>>> import numpy as np
>>> from numpy import linalg as LA
>>> np.set_printoptions(precision=2, suppress=True, linewidth=160, floatmode="fixed")
>>> rnd = lambda a: np.round(a, 2) + 0
>>> F = np.load("w.npy")
>>> print(F)
[[-2.00  1.00  1.00  1.00]
 [ 1.00 -2.00  1.00  1.00]
 [ 1.00  1.00 -2.00  1.00]
 [ 1.00  1.00  1.00 -2.00]]
>>> # equal to its transpose
>>> evals, vecs = LA.eigh(F)
>>> x0 = np.array([1, 1, 0, 0])
>>> print(x0 @ F @ x0 / (x0 @ x0), rnd(evals[0]), rnd(evals[-1]))
-1.0 -3.0 1.0
>>> print((np.sign(vecs[:, -1].round(6)) == np.sign(vecs[0, -1].round(6))).astype(int))
[1 1 1 1]
>>> print(rnd(vecs * np.abs(evals) @ vecs.T))
[[ 2.50 -0.50 -0.50 -0.50]
 [-0.50  2.50 -0.50 -0.50]
 [-0.50 -0.50  2.50 -0.50]
 [-0.50 -0.50 -0.50  2.50]]
>>> rng = np.random.default_rng(4021)
>>> lab = rng.permutation(4)
>>> other = F[:, lab] * rng.choice([-1, 1], 4)
>>> print(other)
[[-2.00  1.00 -1.00  1.00]
 [ 1.00  1.00 -1.00 -2.00]
 [ 1.00  1.00  2.00  1.00]
 [ 1.00 -2.00 -1.00  1.00]]
>>> U, _, Vh = LA.svd(F.T @ other)
>>> print(rnd(U @ Vh))
[[ 1.00  0.00  0.00  0.00]
 [ 0.00  0.00  0.00  1.00]
 [ 0.00  0.00 -1.00  0.00]
 [ 0.00  1.00  0.00  0.00]]
>>> print(lab)
[0 3 2 1]
>>> other = np.array([[0]])
>>> W2 = np.array([[3]])
>>> X = np.block([[other, np.zeros((1, 1))], [np.zeros((1, 1)), W2]])
>>> print(X)
[[0.00 0.00]
 [0.00 3.00]]
>>> # symmetric, so the eigenvalues are real
>>> print(LA.cond(X) > 100)
True
>>> print(rnd(LA.norm(X, 2) / LA.norm(X)))
1.0
>>> print(np.argsort(-LA.norm(X, axis=0).round(6), kind="stable")[:3])
[1 0]
>>> print([round(float(x), 2) for x in LA.svd(X, compute_uv=False)[:3]])
[3.0, 0.0]
>>> evals, vecs = LA.eigh(X)
>>> print(np.unique(evals.round(6) + 0, return_counts=True)[1])
[1 1]
>>> print(evals)
[0.00 3.00]
>>> print(vecs.T @ X @ vecs)
[[0.00 0.00]
 [0.00 3.00]]
>>> print(rnd(LA.svd(X, compute_uv=False)))
[3.00 0.00]
>>> print(np.abs(vecs[:, -1]))
[0.00 1.00]
>>> print(vecs @ np.diag(evals) @ vecs.T)
[[0.00 0.00]
 [0.00 3.00]]
>>> W0 = np.array([[-0.01, 0.0, -0.03, 0.01], [0.02, -0.02, -0.03, 0.02]])
>>> print(np.allclose(F @ F.T, F.T @ F))
True
>>> print(F @ np.ones(4))
[1.00 1.00 1.00 1.00]
>>> other = W0 / np.sqrt((W0 ** 2).mean(axis=1, keepdims=True))
>>> print(rnd(LA.norm(other, axis=1)))
[2.00 2.00]
>>> print(rnd(W0 - W0.mean(axis=1, keepdims=True)))
[[ 0.00  0.01 -0.02  0.02]
 [ 0.02 -0.02 -0.03  0.02]]
>>> print(LA.matrix_rank(W0 - W0.mean(axis=1, keepdims=True)))
2
>>> print(LA.matrix_rank(other) == LA.matrix_rank(W0))
True
>>> print(rnd(other[0]))
[-0.60  0.00 -1.81  0.60]
>>> mat = np.loadtxt("block18.csv", delimiter=",")
>>> print(rnd(mat))
[[-2.28  0.59 -1.28  0.05]
 [ 0.68 -0.76 -1.76 -1.25]
 [-1.05 -2.20  1.02 -1.33]
 [ 0.07 -1.30 -0.92  1.69]]
>>> evals, vecs = LA.eigh(F)
>>> print(np.unique(evals.round(6) + 0, return_counts=True)[1])
[3 1]
>>> print(np.abs(vecs[:, -1]).round(6).argmax())
0
>>> print(rnd(LA.eigvalsh(F @ F)))
[1.00 9.00 9.00 9.00]
>>> print((evals > 1e-8).sum(), (evals < -1e-8).sum())
1 3
>>> print(rnd(vecs.T @ vecs))
[[1.00 0.00 0.00 0.00]
 [0.00 1.00 0.00 0.00]
 [0.00 0.00 1.00 0.00]
 [0.00 0.00 0.00 1.00]]
>>> print(rnd(evals))
[-3.00 -3.00 -3.00  1.00]
>>> J = np.array([[1.0, 0.9, 0.81, 0.73],
...     [0.9, 1.0, 0.9, 0.81],
...     [0.81, 0.9, 1.0, 0.9],
...     [0.73, 0.81, 0.9, 1.0]])
>>> # equal to its transpose
>>> evals, vecs = LA.eig(J)
>>> print(rnd(np.sort(LA.eigvals(J @ J))))
[ 0.00  0.01  0.10 12.44]
>>> evals, vecs = LA.eigh(J)
>>> x0 = np.array([-2, 2, 1, 3])
>>> print(rnd(vecs * np.maximum(evals, 0) @ vecs.T))
[[1.00 0.90 0.81 0.73]
 [0.90 1.00 0.90 0.81]
 [0.81 0.90 1.00 0.90]
 [0.73 0.81 0.90 1.00]]
>>> print(rnd(vecs * np.abs(evals) @ vecs.T))
[[1.00 0.90 0.81 0.73]
 [0.90 1.00 0.90 0.81]
 [0.81 0.90 1.00 0.90]
 [0.73 0.81 0.90 1.00]]
>>> print(rnd(x0 @ J @ x0))
17.52
>>> q = mat.astype(float).copy()
>>> for j in range(4):
...     q[:, j] -= q[:, :j] @ (q[:, :j].T @ q[:, j])
...     q[:, j] /= LA.norm(q[:, j])
... 
>>> print(rnd(q))
[[-0.88  0.26 -0.40 -0.02]
 [ 0.26 -0.29 -0.73 -0.56]
 [-0.40 -0.79  0.38 -0.27]
 [ 0.03 -0.48 -0.40  0.78]]
>>> print(rnd(q.T @ q))
[[1.00 0.00 0.00 0.00]
 [0.00 1.00 0.00 0.00]
 [0.00 0.00 1.00 0.00]
 [0.00 0.00 0.00 1.00]]
>>> A = np.loadtxt("mat.csv", delimiter=",")
>>> print(A)
[[ 7.00 -8.00  0.00]
 [ 0.00  0.00  0.00]
 [ 3.00  8.00 -3.00]
 [ 3.00  8.00 -3.00]
 [ 0.00  0.00  0.00]
 [ 3.00  8.00 -3.00]
 [ 0.00  0.00  0.00]
 [ 3.00  8.00 -3.00]
 [ 0.00  0.00  0.00]
 [ 3.00  8.00 -3.00]
 [ 3.00  8.00 -3.00]
 [ 3.00  8.00 -3.00]
 [ 9.00  5.00 -6.00]
 [ 6.00 -3.00 -3.00]
 [ 7.00 -8.00  0.00]
 [ 0.00  0.00  0.00]
 [ 0.00  0.00  0.00]
 [ 0.00  0.00  0.00]
 [ 0.00  0.00  0.00]
 [ 0.00  0.00  0.00]
 [ 3.00  8.00 -3.00]
 [ 7.00 -8.00  0.00]
 [ 3.00  8.00 -3.00]
 [ 0.00  0.00  0.00]]
>>> # rows 2 and 3 are equal
>>> Xs = (A - A.mean(axis=0)) / A.std(axis=0)
>>> print(rnd(Xs.std(axis=0)))
[1.00 1.00 1.00]
>>> beta = LA.lstsq(np.delete(Xs, 2, axis=1), Xs[:, 2])[0]
>>> print(rnd(beta))
[-0.65 -0.83]
>>> print(rnd(1 - np.var(Xs[:, 2] - np.delete(Xs, 2, axis=1) @ beta)))
0.93
>>> M = np.array([[-1, 3, 0],
...     [-2, 2, 3],
...     [-1, 3, 1],
...     [1, 1, 1],
...     [2, 1, -1],
...     [1, -2, -1],
...     [1, -3, -2],
...     [1, -1, -4],
...     [-2, 1, -4],
...     [1, -1, -6],
...     [4, -2, -8],
...     [6, -1, -8],
...     [5, -1, -5]])
>>> W2 = M[[12, 10]].astype(float)
>>> for _ in range(5):
...     lab = LA.norm(M[:, None] - W2, axis=-1).argmin(axis=1)
...     W2 = np.array([M[lab == j].mean(axis=0) for j in range(2)])
... 
>>> print(lab)
[0 0 0 0 0 0 0 0 0 1 1 1 1]
>>> print(rnd(W2))
[[ 0.00  0.56 -0.78]
 [ 4.00 -1.25 -6.75]]
>>> print(rnd(W2[1] - W2[0]))
[ 4.00 -1.81 -5.97]
>>> print(np.bincount(lab))
[9 4]
>>> lab = M[:, 2] > np.median(M[:, 2])
>>> u = M[lab].mean(axis=0) - M[~lab].mean(axis=0)
>>> print(rnd(u))
[-2.29  2.48  5.79]
>>> print(rnd((((M - M.mean(axis=0)) @ u > 0) == lab).mean()))
0.92
>>> x0 = np.array([5, 2, 3])
>>> y = M @ x0
>>> print(rnd(LA.lstsq(M, y)[0]))
[5.00 2.00 3.00]
>>> print(y)
[  1   3   4  10   9  -2  -7  -9 -20 -15  -8   4   8]
>>> print(rnd(LA.pinv(M) @ M))
[[1.00 0.00 0.00]
 [0.00 1.00 0.00]
 [0.00 0.00 1.00]]
>>> y = y + 0.1 * rng.normal(size=13)
>>> print(rnd(y))
[  0.90   3.04   3.93  10.10   9.04  -2.16  -7.03  -9.02 -19.84 -14.91  -7.93   4.07   7.92]
>>> beta, *_ = LA.lstsq(M, y)
>>> print([round(float(LA.norm(LA.solve(M.T @ M + lam * np.eye(3), M.T @ y))), 2) for lam in (0, 1, 10, 100)])
[6.15, 5.93, 4.48, 1.36]
>>> print(rnd(M.T @ (y - M @ beta)))
[0.00 0.00 0.00]
